% ipython --no-banner

In [1]: import numpy as np

In [2]: import numpy.linalg as la

In [3]: np.set_printoptions(precision=1, suppress=True, linewidth=120)

In [4]: feats = np.loadtxt("case16.csv", delimiter=",")

In [5]: print(feats)
[[ 1.  0.  0.]
 [ 0.  0. -1.]
 [ 0.  1.  0.]]

In [6]: rng = np.random.default_rng(328)

In [7]: labels = rng.permutation(3)

In [8]: labels
Out[8]: array([0, 1, 2])

In [9]: M2 = feats[labels][:, labels]

In [10]: M2
Out[10]: 
array([[ 1.,  0.,  0.],
       [ 0.,  0., -1.],
       [ 0.,  1.,  0.]])

In [11]: print(np.sort(np.abs(la.eigvals(M2))))
[1. 1. 1.]

In [12]: r0 = np.array([3, 6, 8])

In [13]: M2 = feats + np.outer(r0, np.eye(3)[2])

In [14]: la.matrix_rank(M2 - feats)
Out[14]: np.int64(1)

In [15]: print(la.matrix_rank(la.inv(M2) - la.inv(feats), tol=1e-8))
1

In [16]: print(round(la.det(M2) / la.det(feats), 1), np.round(1 + la.solve(feats, r0)[2], 1))
-5.0 -5.0

In [17]: x0 = np.array([2, 1, 0])

In [18]: np.sort(np.abs(np.degrees(np.angle(la.eigvals(feats)))))
Out[18]: array([ 0., 90., 90.])

In [19]: 3 - la.matrix_rank(feats - np.eye(3), tol=1e-8)
Out[19]: np.int64(1)

In [20]: feats.T @ (feats @ x0)
Out[20]: array([2., 1., 0.])

In [21]: hat = np.triu(np.array([[5, 1, 3], [2, 0, 4], [4, 3, 3]]), 1) + np.eye(3)

In [22]: M2 = hat @ feats @ la.inv(hat)

In [23]: hat @ feats - feats @ hat
Out[23]: 
array([[ 0.,  2., -4.],
       [ 0.,  4.,  0.],
       [ 0.,  0., -4.]])

In [24]: np.trace(M2), np.trace(feats)
Out[24]: (np.float64(1.0), np.float64(1.0))

In [25]: la.determinant(feats)
---------------------------------------------------------------------------
AttributeError                            Traceback (most recent call last)
Cell In[25], line 1
----> 1 la.determinant(feats)

AttributeError: module 'numpy.linalg' has no attribute 'determinant'

In [26]: np.sort(np.abs(la.eigvals(feats)))
Out[26]: array([1., 1., 1.])

In [27]: np.allclose(feats, feats.T)
Out[27]: False

In [28]: round(float(la.det(feats)), 1)
Out[28]: 1.0

In [29]: F = np.load("arr.npy")

In [30]: F
Out[30]: 
array([[ 0.1, -0.1,  0.2,  0.2],
       [-0.1,  0.1, -0.2, -0.2],
       [ 0.2, -0.2,  0.4,  0.4],
       [ 0.2, -0.2,  0.4,  0.4]])

In [31]: labels = rng.permutation(4)

In [32]: labels
Out[32]: array([2, 0, 1, 3])

In [33]: M2 = F[labels][:, labels]

In [34]: np.allclose(M2, F)
Out[34]: False

In [35]: M2 = feats / la.norm(feats, axis=1, keepdims=True)

In [36]: cov = M2 @ M2.T

In [37]: cov
Out[37]: 
array([[1., 0., 0.],
       [0., 1., 0.],
       [0., 0., 1.]])

In [38]: np.degrees(np.arccos(np.clip(cov[1, 2], -1, 1)))
Out[38]: np.float64(90.0)

In [39]: cov[1]
Out[39]: array([0., 1., 0.])

In [40]: m1 = np.loadtxt("x.csv", delimiter=",")

In [41]: m1
Out[41]: 
array([[ 0.,  5.,  0.,  3.],
       [ 0.,  3.,  0.,  5.],
       [ 0.,  0.,  2.,  6.],
       [ 0., 10.,  0.,  2.],
       [ 0.,  6.,  0.,  6.],
       [ 0.,  4.,  0.,  0.],
       [ 0.,  4.,  0.,  0.],
       [ 0.,  7.,  0.,  1.],
       [ 0.,  4.,  0.,  8.],
       [ 0.,  0.,  5.,  5.],
       [ 0.,  2.,  0.,  2.],
       [ 0.,  0.,  5.,  5.],
       [ 0.,  0.,  5.,  5.],
       [ 0.,  0.,  3.,  1.],
       [ 0.,  0.,  5.,  5.],
       [ 0.,  0.,  2.,  6.],
       [ 0.,  4.,  0.,  0.],
       [ 0.,  3.,  0.,  5.],
       [ 0.,  2.,  0.,  2.],
       [ 0.,  0.,  2.,  6.],
       [ 0.,  1.,  0.,  7.],
       [ 0.,  8.,  0.,  4.]])

In [42]: left, sig, Vh = la.svd(m1)

In [43]: sig
Out[43]: array([24.9, 16.1,  7.2,  0. ])

In [44]: M2 = left[:, :3] @ np.diag(sig[:3]) @ Vh[:3]

In [45]: round(la.norm(m1 - M2) / la.norm(m1), 1)
Out[45]: np.float64(0.0)
